$ python -q
>>> import numpy as np
>>> np.set_printoptions(suppress=True, linewidth=160)
>>> u = np.array([3, 0, 2, -3, -2, 2, 1, -3, 3, 1, 3])
>>> J = 4 * np.eye(11) + np.outer(u, u)
>>> print(J)
[[13.  0.  6. -9. -6.  6.  3. -9.  9.  3.  9.]
 [ 0.  4.  0.  0.  0.  0.  0.  0.  0.  0.  0.]
 [ 6.  0.  8. -6. -4.  4.  2. -6.  6.  2.  6.]
 [-9.  0. -6. 13.  6. -6. -3.  9. -9. -3. -9.]
 [-6.  0. -4.  6.  8. -4. -2.  6. -6. -2. -6.]
 [ 6.  0.  4. -6. -4.  8.  2. -6.  6.  2.  6.]
 [ 3.  0.  2. -3. -2.  2.  5. -3.  3.  1.  3.]
 [-9.  0. -6.  9.  6. -6. -3. 13. -9. -3. -9.]
 [ 9.  0.  6. -9. -6.  6.  3. -9. 13.  3.  9.]
 [ 3.  0.  2. -3. -2.  2.  1. -3.  3.  5.  3.]
 [ 9.  0.  6. -9. -6.  6.  3. -9.  9.  3. 13.]]
>>> # splits into 2 blocks
>>> x0 = np.ones(11)
>>> for _ in range(6):
...     x0 = J @ x0
...     x0 /= np.linalg.norm(x0)
...     print(round(x0 @ J @ x0, 2))
... 
60.22
62.99
63.0
63.0
63.0
63.0
>>> print(round(np.linalg.eigvalsh(J)[-1], 2))
63.0
>>> print(x0.round(2) + 0)
[ 0.39  0.    0.26 -0.39 -0.26  0.26  0.13 -0.39  0.39  0.13  0.39]
>>> w, V = np.linalg.eigh(J)
>>> print(np.round(V.T @ V, 2) + 0)
[[1. 0. 0. 0. 0. 0. 0. 0. 0. 0. 0.]
 [0. 1. 0. 0. 0. 0. 0. 0. 0. 0. 0.]
 [0. 0. 1. 0. 0. 0. 0. 0. 0. 0. 0.]
 [0. 0. 0. 1. 0. 0. 0. 0. 0. 0. 0.]
 [0. 0. 0. 0. 1. 0. 0. 0. 0. 0. 0.]
 [0. 0. 0. 0. 0. 1. 0. 0. 0. 0. 0.]
 [0. 0. 0. 0. 0. 0. 1. 0. 0. 0. 0.]
 [0. 0. 0. 0. 0. 0. 0. 1. 0. 0. 0.]
 [0. 0. 0. 0. 0. 0. 0. 0. 1. 0. 0.]
 [0. 0. 0. 0. 0. 0. 0. 0. 0. 1. 0.]
 [0. 0. 0. 0. 0. 0. 0. 0. 0. 0. 1.]]
>>> print(np.round(np.linalg.eigvalsh(J + -1 * np.eye(11)), 2))
[ 3.  3.  3.  3.  3.  3.  3.  3.  3.  3. 62.]
>>> print(np.round(V.T @ J @ V, 2) + 0)
[[ 4.  0.  0.  0.  0.  0.  0.  0.  0.  0.  0.]
 [ 0.  4.  0.  0.  0.  0.  0.  0.  0.  0.  0.]
 [ 0.  0.  4.  0.  0.  0.  0.  0.  0.  0.  0.]
 [ 0.  0.  0.  4.  0.  0.  0.  0.  0.  0.  0.]
 [ 0.  0.  0.  0.  4.  0.  0.  0.  0.  0.  0.]
 [ 0.  0.  0.  0.  0.  4.  0.  0.  0.  0.  0.]
 [ 0.  0.  0.  0.  0.  0.  4.  0.  0.  0.  0.]
 [ 0.  0.  0.  0.  0.  0.  0.  4.  0.  0.  0.]
 [ 0.  0.  0.  0.  0.  0.  0.  0.  4.  0.  0.]
 [ 0.  0.  0.  0.  0.  0.  0.  0.  0.  4.  0.]
 [ 0.  0.  0.  0.  0.  0.  0.  0.  0.  0. 63.]]
>>> print(np.round(np.abs(V[:, -1]), 2))
[0.39 0.   0.26 0.39 0.26 0.26 0.13 0.39 0.39 0.13 0.39]
>>> print(np.round(np.linalg.svd(J, compute_uv=False), 2))
[63.  4.  4.  4.  4.  4.  4.  4.  4.  4.  4.]
